% ipython --no-banner

In [1]: import numpy as np

In [2]: np.set_printoptions(precision=1, suppress=True, linewidth=200)

In [3]: data = np.load("sample19.npy")

In [4]: print(data)
[[0 0 0]
 [0 0 0]
 [0 0 2]
 [1 1 4]
 [0 3 3]
 [0 3 3]
 [0 3 3]
 [0 3 3]
 [1 1 4]
 [1 1 4]
 [0 0 0]
 [1 4 5]
 [0 0 0]]

In [5]: Xc = data - data.mean(axis=0)

In [6]: Uu, s, Vt = np.linalg.svd(Xc, full_matrices=False)

In [7]: print(np.searchsorted(np.cumsum(s ** 2) / (s ** 2).sum(), 0.9) + 1)
2

In [8]: print(Vt[0] * np.sign(Vt[0, np.abs(Vt[0]).argmax()]))
[0.1 0.6 0.8]

In [9]: print(np.abs(Uu[:, 0]).argmax())
11

In [10]: print(np.abs(Vt[0]).argmax())
2

In [11]: print(round((s ** 2).sum() ** 2 / (s ** 4).sum(), 1))
1.4

In [12]: print(s)
[7.6 3.3 0.7]

In [13]: m1 = np.load("a.npy")

In [14]: print(m1)
[[ -9   3   4]
 [-11   8  11]
 [-11   1   2]
 [-13   2   7]
 [-21   3   1]
 [-25  12   8]
 [-17   9  14]
 [ -9   4  19]
 [  0   8  12]
 [ -9   1   4]]

In [15]: gram = np.cov(m1, rowvar=False)

In [16]: print(m1.std(axis=0))
[6.7 3.6 5.5]

In [17]: print(round(np.corrcoef(m1[:, 2], m1[:, 0])[0, 1], 1))
0.2

In [18]: print(np.polyfit(m1[:, 2], m1[:, 0], 1))
[  0.3 -14.9]

In [19]: print(gram)
[[49.6 -8.4  9.9]
 [-8.4 14.8 11. ]
 [ 9.9 11.  33.3]]

In [20]: print(np.linalg.eigvalsh(gram)[::-1])
[54.5 36.7  6.4]

In [21]: X = np.array([[-1, -1, 0, 0], [3, -1, 0, 0], [0, 0, -1, -1], [0, 0, 3, -1]])

In [22]: # 2 groups of indices that never mix

In [23]: print((X != 0).astype(int))
[[1 1 0 0]
 [1 1 0 0]
 [0 0 1 1]
 [0 0 1 1]]

In [24]: print(np.flatnonzero(np.linalg.matrix_power((X != 0) + (X.T != 0) + np.eye(4), 4)[2]))
[2 3]

In [25]: print(X @ X)
[[-2  2  0  0]
 [-6 -2  0  0]
 [ 0  0 -2  2]
 [ 0  0 -6 -2]]

In [26]: print(np.sort(np.linalg.eigvals(X).real))
[-1. -1. -1. -1.]

In [27]: print((np.linalg.matrix_power((X != 0) + (X.T != 0) + np.eye(4), 4) > 0).astype(int))
[[1 1 0 0]
 [1 1 0 0]
 [0 0 1 1]
 [0 0 1 1]]
